% python3 -q
>>> import numpy as np
>>> import numpy.linalg as la
>>> np.set_printoptions(precision=2, suppress=True, linewidth=100, legacy="1.25")
>>> def rd(a):
...     return np.round(a, 2) + 0
... 
>>> A = np.load("m.npy")
>>> print(A)
[[-2.  0.  4.  0.]
 [-8.  2.  8.  0.]
 [ 0.  0.  2.  0.]
 [ 0.  0.  0.  2.]]
>>> # 2 groups of indices that never mix
>>> print(A.reshape(2, -1))
[[-2.  0.  4.  0. -8.  2.  8.  0.]
 [ 0.  0.  2.  0.  0.  0.  0.  2.]]
>>> print(A.reshape(-1, 2))
[[-2.  0.]
 [ 4.  0.]
 [-8.  2.]
 [ 8.  0.]
 [ 0.  0.]
 [ 2.  0.]
 [ 0.  0.]
 [ 0.  2.]]
>>> T = A.reshape(4, 2, -1)
>>> print(np.swapaxes(T, 1, 2)[3])
[[0. 0.]
 [0. 2.]]
>>> print(T[:, 0])
[[-2.  0.]
 [-8.  2.]
 [ 0.  0.]
 [ 0.  0.]]
>>> left, sigma, Vh = la.svd(A, full_matrices=False)
>>> print(rd(sigma))
[12.32  2.    2.    0.32]
>>> print(rd(left.T @ A @ Vh.T))
[[12.32  0.    0.    0.  ]
 [ 0.    2.    0.    0.  ]
 [ 0.    0.    2.    0.  ]
 [ 0.    0.    0.    0.32]]
>>> print(rd(sigma / sigma[0]))
[1.   0.16 0.16 0.03]
>>> print(rd(left.T @ left))
[[1. 0. 0. 0.]
 [0. 1. 0. 0.]
 [0. 0. 1. 0.]
 [0. 0. 0. 1.]]
>>> print(rd(Vh @ Vh.T))
[[1. 0. 0. 0.]
 [0. 1. 0. 0.]
 [0. 0. 1. 0.]
 [0. 0. 0. 1.]]
>>> print(np.flatnonzero(la.matrix_power((A != 0) + (A.T != 0) + np.eye(4), 4)[3]))
[3]
>>> print((la.matrix_power((A != 0) + (A.T != 0) + np.eye(4), 4) > 0).astype(int))
[[1 1 1 0]
 [1 1 1 0]
 [1 1 1 0]
 [0 0 0 1]]
>>> print(rd(la.det(A)))
-16.0
>>> M = np.loadtxt("test16.csv", delimiter=",")
>>> print(M)
[[5. 1. 0. 0. 0. 0. 0. 0. 0. 0. 0. 0.]
 [0. 5. 1. 0. 0. 0. 0. 0. 0. 0. 0. 0.]
 [0. 0. 5. 1. 0. 0. 0. 0. 0. 0. 0. 0.]
 [0. 0. 0. 5. 1. 0. 0. 0. 0. 0. 0. 0.]
 [0. 0. 0. 0. 5. 1. 0. 0. 0. 0. 0. 0.]
 [0. 0. 0. 0. 0. 5. 1. 0. 0. 0. 0. 0.]
 [0. 0. 0. 0. 0. 0. 5. 1. 0. 0. 0. 0.]
 [0. 0. 0. 0. 0. 0. 0. 5. 1. 0. 0. 0.]
 [0. 0. 0. 0. 0. 0. 0. 0. 5. 1. 0. 0.]
 [0. 0. 0. 0. 0. 0. 0. 0. 0. 5. 1. 0.]
 [0. 0. 0. 0. 0. 0. 0. 0. 0. 0. 5. 1.]
 [0. 0. 0. 0. 0. 0. 0. 0. 0. 0. 0. 5.]]
>>> B = la.inv(M)
>>> print(rd(la.det(M) * la.det(B)))
1.0
